In [1]: import numpy as np

In [2]: np.set_printoptions(precision=4, suppress=True, linewidth=120, floatmode="fixed")

In [3]: F = np.array([[3.0, 1.0, 1.0], [1.0, 3.0, 1.0], [1.0, 1.0, 3.0]])

In [4]: print(F)
[[3.0000 1.0000 1.0000]
 [1.0000 3.0000 1.0000]
 [1.0000 1.0000 3.0000]]

In [5]: rng = np.random.default_rng(8920)

In [6]: lab = rng.permutation(3)

In [7]: print(lab)
[1 2 0]

In [8]: out = F[lab][:, lab]

In [9]: print(np.allclose(out, F))
True

In [10]: print(out)
[[3.0000 1.0000 1.0000]
 [1.0000 3.0000 1.0000]
 [1.0000 1.0000 3.0000]]

In [11]: print(np.sort(np.abs(np.linalg.eigvals(out))))
[2.0000 2.0000 5.0000]

In [12]: print(np.trace(out))
9.0

In [13]: print(np.allclose(F @ F.T, F.T @ F))
True

In [14]: print(F @ np.ones(3))
[5.0000 5.0000 5.0000]

In [15]: print((F @ F)[0])
[11.0000  7.0000  7.0000]

In [16]: evals, vecs = np.linalg.eigh(F)

In [17]: vec = np.array([1, 0, 8])

In [18]: print(np.abs(F).sum(axis=1).max(), round(float(np.abs(evals).max()), 4))
5.0 5.0

In [19]: print(np.linalg.eigvalsh(F[1:, 1:]))
[2.0000 4.0000]

In [20]: print(np.linalg.norm(F, axis=1).argmax())
0

In [21]: print(round(float(np.linalg.norm(F, 2)), 4))
5.0

In [22]: print(np.linalg.norm(F, axis=1))
[3.3166 3.3166 3.3166]

In [23]: print(round(float(np.linalg.norm(F) ** 2 / np.linalg.norm(F, 2) ** 2), 4))
1.32

In [24]: print(np.linalg.norm(F, axis=0))
[3.3166 3.3166 3.3166]

In [25]: evals, vecs = np.linalg.eig(F)

In [26]: print(np.sort(np.linalg.eigvals(F.T)))
[2.0000 2.0000 5.0000]

In [27]: print(round(float(np.prod(evals)), 4))
20.0

In [28]: X = np.load("m.npy")

In [29]: print(X)
[[ 1  0  0  0]
 [-1  1  0  0]
 [-2  2  1  0]
 [ 1  2  1  1]]

In [30]: # triangular, det is the product of the diagonal

In [31]: print(X.reshape(-1, 2))
[[ 1  0]
 [ 0  0]
 [-1  1]
 [ 0  0]
 [-2  2]
 [ 1  0]
 [ 1  2]
 [ 1  1]]

In [32]: t3 = X.reshape(4, 2, -1)

In [33]: print(t3.transpose(1, 0, 2))
[[[ 1  0]
  [-1  1]
  [-2  2]
  [ 1  2]]

 [[ 0  0]
  [ 0  0]
  [ 1  0]
  [ 1  1]]]

In [34]: print(t3.sum(axis=1))
[[ 1  0]
 [-1  1]
 [-1  2]
 [ 2  3]]

In [35]: print([int(np.linalg.matrix_rank(np.linalg.matrix_power(X, p))) for p in range(1, 5)])
[4, 4, 4, 4]

In [36]: print(np.sort(np.linalg.eigvals(X)))
[1.0000 1.0000 1.0000 1.0000]

In [37]: print(np.linalg.matrix_rank(X - X[0, 0] * np.eye(4)))
3

In [38]: print(np.linalg.matrix_power(X - np.diag(np.diag(X)), 4))
[[0 0 0 0]
 [0 0 0 0]
 [0 0 0 0]
 [0 0 0 0]]

In [39]: print(np.prod(np.diag(X)), np.round(np.linalg.det(X), 4))
1 1.0

In [40]: out = np.array([[1, 1], [1, -1]])

In [41]: M = np.kron(out, np.kron(out, out))[rng.permutation(8)][:3]

In [42]: print(M)
[[ 1 -1  1 -1 -1  1 -1  1]
 [ 1  1 -1 -1  1  1 -1 -1]
 [ 1  1 -1 -1 -1 -1  1  1]]

In [43]: Uu, sig, Vh = np.linalg.svd(M, full_matrices=False)

In [44]: print(sig / sig[0])
[1.0000 1.0000 1.0000]

In [45]: print((sig > 1e-8).sum())
3

In [46]: print(sig)
[2.8284 2.8284 2.8284]

In [47]: print(Uu.shape, sig.shape, Vh.shape)
(3, 3) (3,) (3, 8)

In [48]: t3 = np.stack([M, 3 * M, M[::-1]])

In [49]: print(np.einsum("bij,cij->bc", t3, t3))
[[ 24  72   8]
 [ 72 216  24]
 [  8  24  24]]

In [50]: print(np.linalg.matrix_rank(t3.reshape(3, -1)))
2

In [51]: print(np.linalg.norm(t3, axis=(1, 2)))
[ 4.8990 14.6969  4.8990]

In [52]: print(t3.shape)
(3, 3, 8)

In [53]: K = np.array([[0, -3, 2], [-2, -3, -1], [1, 2, 2]])

In [54]: vec = np.array([-3, -3, 2])

In [55]: target = K @ vec

In [56]: print(target)
[13 13 -5]

In [57]: print(np.round(np.linalg.solve(K.T, K[0]), 4) + 0)
[1.0000 0.0000 0.0000]

In [58]: print(np.linalg.solve(K, target))
[-3.0000 -3.0000  2.0000]

In [59]: data = np.array([[-3, 4, 2, 1], [4, 4, 1, 5], [-1, 4, -2, 5]])

In [60]: print(data)
[[-3  4  2  1]
 [ 4  4  1  5]
 [-1  4 -2  5]]

In [61]: print(np.linalg.norm(data, axis=0))
[5.0990 6.9282 3.0000 7.1414]

In [62]: print(np.round(np.linalg.norm(data, 2), 4))
9.7276

In [63]: print(round(np.linalg.norm(data[2] - data[1]), 4))
5.831

In [64]: print(np.linalg.norm(data, axis=1).argmax())
1

In [65]: J = np.loadtxt("w.csv", delimiter=",")

In [66]: print(J)
[[3.0000 5.0000 0.0000]
 [0.0000 0.0000 1.0000]
 [0.0000 1.0000 0.0000]]

In [67]: lab = rng.permutation(4)

In [68]: out = X[:, lab] * rng.choice([-1, 1], 4)

In [69]: print(out)
[[-1  0  0  0]
 [ 1  0  0 -1]
 [ 2  1  0 -2]
 [-1  1 -1 -2]]

In [70]: Uu, _, Vh = np.linalg.svd(X.T @ out)

In [71]: print(np.round(np.linalg.lstsq(X, out)[0], 4) + 0)
[[-1.0000  0.0000  0.0000  0.0000]
 [ 0.0000  0.0000  0.0000 -1.0000]
 [ 0.0000  1.0000  0.0000  0.0000]
 [ 0.0000  0.0000 -1.0000  0.0000]]

In [72]: print(lab)
[0 2 3 1]

In [73]: print(np.round(Uu @ Vh, 4) + 0)
[[-1.0000  0.0000  0.0000  0.0000]
 [ 0.0000  0.0000  0.0000 -1.0000]
 [ 0.0000  1.0000  0.0000  0.0000]
 [ 0.0000  0.0000 -1.0000  0.0000]]

In [74]: evals, vecs = np.linalg.eig(J)

In [75]: print(np.prod(evals))
-3.0

In [76]: print(np.sort(np.linalg.eigvals(J @ J)))
[1.0000 1.0000 9.0000]

In [77]: print(np.sort(np.linalg.eigvals(J.T)))
[-1.0000  1.0000  3.0000]

In [78]: print(np.allclose(J, J.T))
False

In [79]: print(round(np.linalg.det(J), 4))
-3.0

In [80]: print(np.sort(np.abs(np.linalg.eigvals(J))))
[1.0000 1.0000 3.0000]

In [81]: print(np.linalg.matrix_power(J, 4))
[[ 81.0000 150.0000  50.0000]
 [  0.0000   1.0000   0.0000]
 [  0.0000   0.0000   1.0000]]

In [82]: print(np.allclose(J @ J.T, J.T @ J))
False

In [83]: mat = np.loadtxt("out14.csv", delimiter=",")

In [84]: print(mat)
[[ 1.0172  2.9765  1.0327]
 [ 1.0165  2.9832  1.0954]
 [ 0.9731  2.9547  1.0415]
 [ 0.9531  2.9698  0.9672]
 [ 1.0483  2.9178  0.9925]
 [ 1.0134  3.0308  1.0282]
 [ 1.0255  2.9472  0.9036]
 [ 0.9707  2.9957  0.9336]
 [ 0.9858  2.9235  1.0617]
 [ 1.0177  3.0620  1.0588]
 [ 1.0316  3.0450  1.0365]
 [ 0.9816  2.9859  1.0070]
 [ 0.9719  2.9876 -0.0032]
 [ 1.0442  3.0133  0.0039]
 [ 1.0340  2.9995  0.0223]
 [ 1.0046  2.9531 -0.0326]
 [ 0.9785  3.0379  0.0142]
 [ 1.0102  3.0430  0.0688]
 [ 1.0645  2.9400  0.0521]
 [ 0.9832  3.0912  0.0523]
 [ 1.0153  3.0765 -0.0394]
 [ 1.0321  3.0696 -0.0233]
 [ 0.9800  2.9302 -0.0292]
 [ 1.0441  3.0175 -0.0035]]

In [85]: Uu, sig, Vh = np.linalg.svd(mat)

In [86]: print(np.argmax(sig[:-1] / (sig[1:] + 1e-6)) + 1)
2

In [87]: print(sig)
[15.7004  2.4550  0.1521]

In [88]: out = Uu[:, :2] @ np.diag(sig[:2]) @ Vh[:2]

In [89]: print(np.linalg.matrix_rank(out))
2

In [90]: print(np.round(np.linalg.norm(mat - out, 2), 4), np.round(sig[2], 4))
0.1521 0.1521

In [91]: out = np.c_[mat[:, :2] @ np.array([[1, 1], [0, 2]]), np.array([-1, -2, 1, -3, 2, 1, 2, 2, -2, 0, 1, -3, -2, -3, -3, -1, 2, -1, -3, -3, 2, -1, -2, 2])]

In [92]: print(out)
[[ 1.0172  6.9702 -1.0000]
 [ 1.0165  6.9829 -2.0000]
 [ 0.9731  6.8825  1.0000]
 [ 0.9531  6.8927 -3.0000]
 [ 1.0483  6.8839  2.0000]
 [ 1.0134  7.0750  1.0000]
 [ 1.0255  6.9199  2.0000]
 [ 0.9707  6.9621  2.0000]
 [ 0.9858  6.8328 -2.0000]
 [ 1.0177  7.1417  0.0000]
 [ 1.0316  7.1216  1.0000]
 [ 0.9816  6.9534 -3.0000]
 [ 0.9719  6.9471 -2.0000]
 [ 1.0442  7.0708 -3.0000]
 [ 1.0340  7.0330 -3.0000]
 [ 1.0046  6.9108 -1.0000]
 [ 0.9785  7.0543  2.0000]
 [ 1.0102  7.0962 -1.0000]
 [ 1.0645  6.9445 -3.0000]
 [ 0.9832  7.1656 -3.0000]
 [ 1.0153  7.1683  2.0000]
 [ 1.0321  7.1713 -1.0000]
 [ 0.9800  6.8404 -2.0000]
 [ 1.0441  7.0791  2.0000]]

In [93]: print(np.round(np.linalg.lstsq(mat, out[:, 0])[0], 4) + 0)
[1.0000 0.0000 0.0000]

In [94]: O, R = np.linalg.qr(out)

In [95]: print(round(np.trace(O @ O.T), 4))
3.0

In [96]: print(np.abs(np.diag(R)))
[4.9413 0.9538 9.5738]

In [97]: print(np.allclose(R.T @ R, out.T @ out))
True

In [98]: print(round(float(abs(R[0, 0])), 4), round(float(np.linalg.norm(out[:, 0])), 4))
4.9413 4.9413

In [99]: arr = np.loadtxt("case4.csv", delimiter=",")

In [100]: print(arr)
[[ 0.5000  0.2000 -0.7000  0.1000]
 [ 9.0000 -0.9000 -2.0000 -2.5000]]

In [101]: def softmax(z):
     ...:     e = np.exp(z - z.max(axis=-1, keepdims=True))
     ...:     return e / e.sum(axis=-1, keepdims=True)
     ...: 

In [102]: print(np.round(softmax(arr[1]), 4) + 0)
[0.9999 0.0001 0.0000 0.0000]

In [103]: print(softmax(arr).sum(axis=1))
[1.0000 1.0000]

In [104]: print(np.round(softmax(arr[1] + 3), 4) + 0)
[0.9999 0.0001 0.0000 0.0000]

In [105]: S = arr @ arr.T / np.sqrt(4)

In [106]: print(softmax(S)[1] @ arr)
[ 9.0000 -0.9000 -2.0000 -2.5000]

In [107]: print(np.round(softmax(S), 4) + 0)
[[0.0879 0.9121]
 [0.0000 1.0000]]

In [108]: print(softmax(S).round(6).argmax(axis=1))
[1 1]

In [109]: out = np.array([[1, 0, 1], [-2, -2, 1], [2, -1, 0]])

In [110]: print(np.linalg.matrix_rank(J @ out))
3

In [111]: print(out.T @ J.T)
[[ -7.0000   2.0000  -2.0000]
 [-10.0000  -1.0000  -2.0000]
 [  8.0000   0.0000   1.0000]]

In [112]: print(J @ out)
[[ -7.0000 -10.0000   8.0000]
 [  2.0000  -1.0000   0.0000]
 [ -2.0000  -2.0000   1.0000]]

In [113]: print(np.vstack([J, out.T]).shape)
(6, 3)

In [114]: theta = np.radians(120)

In [115]: R = np.eye(4)

In [116]: R[1, 1] = R[0, 0] = np.cos(theta)

In [117]: R[1, 0], R[0, 1] = -np.sin(theta), np.sin(theta)

In [118]: print(R)
[[-0.5000  0.8660  0.0000  0.0000]
 [-0.8660 -0.5000  0.0000  0.0000]
 [ 0.0000  0.0000  1.0000  0.0000]
 [ 0.0000  0.0000  0.0000  1.0000]]

In [119]: out = arr @ R.T

In [120]: print(round(float(np.linalg.det(R)), 4), round(float(np.trace(R)), 4))
1.0 1.0
